$ ipython --no-banner

In [1]: import numpy as np

In [2]: from numpy import linalg as LA

In [3]: np.set_printoptions(precision=1, suppress=True, linewidth=120, floatmode="fixed")

In [4]: rnd = lambda a: np.round(a, 1) + 0

In [5]: M = np.load("test9.npy")

In [6]: M
Out[6]: 
array([[1, 2, 0, 0, 1, 0, 0, 1, 2, 0],
       [3, 3, 0, 0, 2, 2, 2, 1, 2, 0],
       [3, 0, 5, 1, 3, 0, 3, 0, 2, 0],
       [2, 0, 0, 0, 1, 0, 0, 0, 2, 0],
       [2, 0, 5, 1, 3, 2, 1, 1, 0, 0]])

In [7]: np.unravel_index(np.abs(M).argmax(), M.shape)
Out[7]: (np.int64(2), np.int64(2))

In [8]: rnd(LA.norm(M))
Out[8]: np.float64(12.5)

In [9]: M.sum(axis=0)
Out[9]: array([11,  5, 10,  2, 10,  4,  6,  3,  8,  0])

In [10]: np.count_nonzero(M)
Out[10]: np.int64(28)

In [11]: LA.matrix_rank(M)
Out[11]: np.int64(5)

In [12]: W0 = np.load("layer12.npy")

In [13]: W0
Out[13]: 
array([[ 2,  2,  2,  2,  2,  2,  2,  2,  2,  2,  2,  2],
       [ 2,  4,  4,  4,  4,  4,  4,  4,  4,  4,  4,  4],
       [ 2,  4,  6,  6,  6,  6,  6,  6,  6,  6,  6,  6],
       [ 2,  4,  6,  8,  8,  8,  8,  8,  8,  8,  8,  8],
       [ 2,  4,  6,  8, 10, 10, 10, 10, 10, 10, 10, 10],
       [ 2,  4,  6,  8, 10, 12, 12, 12, 12, 12, 12, 12],
       [ 2,  4,  6,  8, 10, 12, 14, 14, 14, 14, 14, 14],
       [ 2,  4,  6,  8, 10, 12, 14, 16, 16, 16, 16, 16],
       [ 2,  4,  6,  8, 10, 12, 14, 16, 18, 18, 18, 18],
       [ 2,  4,  6,  8, 10, 12, 14, 16, 18, 20, 20, 20],
       [ 2,  4,  6,  8, 10, 12, 14, 16, 18, 20, 22, 22],
       [ 2,  4,  6,  8, 10, 12, 14, 16, 18, 20, 22, 24]])

In [14]: rnd(LA.det(W0))
Out[14]: np.float64(4096.0)

In [15]: K = np.loadtxt("dump.csv", delimiter=",")

In [16]: rnd(K)
Out[16]: 
array([[ 3.1, -1.1,  3.3, -1.5, -1.9, -0.1,  1.2, -0.2,  0.9,  2.4,  0.6, -3.0],
       [ 1.8, -0.8,  2.3, -0.9, -1.5, -0.1,  0.7, -0.1,  0.5,  1.4, -0.1, -1.4],
       [ 0.7,  0.9, -1.5, -0.2,  1.8,  0.1,  0.2, -0.4,  0.3,  0.2,  2.7, -2.5],
       [ 2.5, -1.6,  4.1, -1.3, -2.9, -0.1,  1.0,  0.0,  0.7,  2.1, -1.1, -1.3],
       [-0.5,  1.5, -3.0,  0.4,  2.7,  0.1, -0.3, -0.3,  0.0, -0.8,  2.7, -1.5]])

In [17]: # looks like rank 2

In [18]: LA.lstsq(K[:-1].T, K[-1])[2]
Out[18]: np.int32(2)

In [19]: rnd(K @ LA.pinv(K) @ K)
Out[19]: 
array([[ 3.1, -1.1,  3.3, -1.5, -1.9, -0.1,  1.2, -0.2,  0.9,  2.4,  0.6, -3.0],
       [ 1.8, -0.8,  2.3, -0.9, -1.5, -0.1,  0.7, -0.1,  0.5,  1.4, -0.1, -1.4],
       [ 0.7,  0.9, -1.5, -0.2,  1.8,  0.1,  0.2, -0.4,  0.3,  0.2,  2.7, -2.5],
       [ 2.5, -1.6,  4.1, -1.3, -2.9, -0.1,  1.0,  0.0,  0.7,  2.1, -1.1, -1.3],
       [-0.5,  1.5, -3.0,  0.4,  2.7,  0.1, -0.3, -0.3,  0.0, -0.8,  2.7, -1.5]])
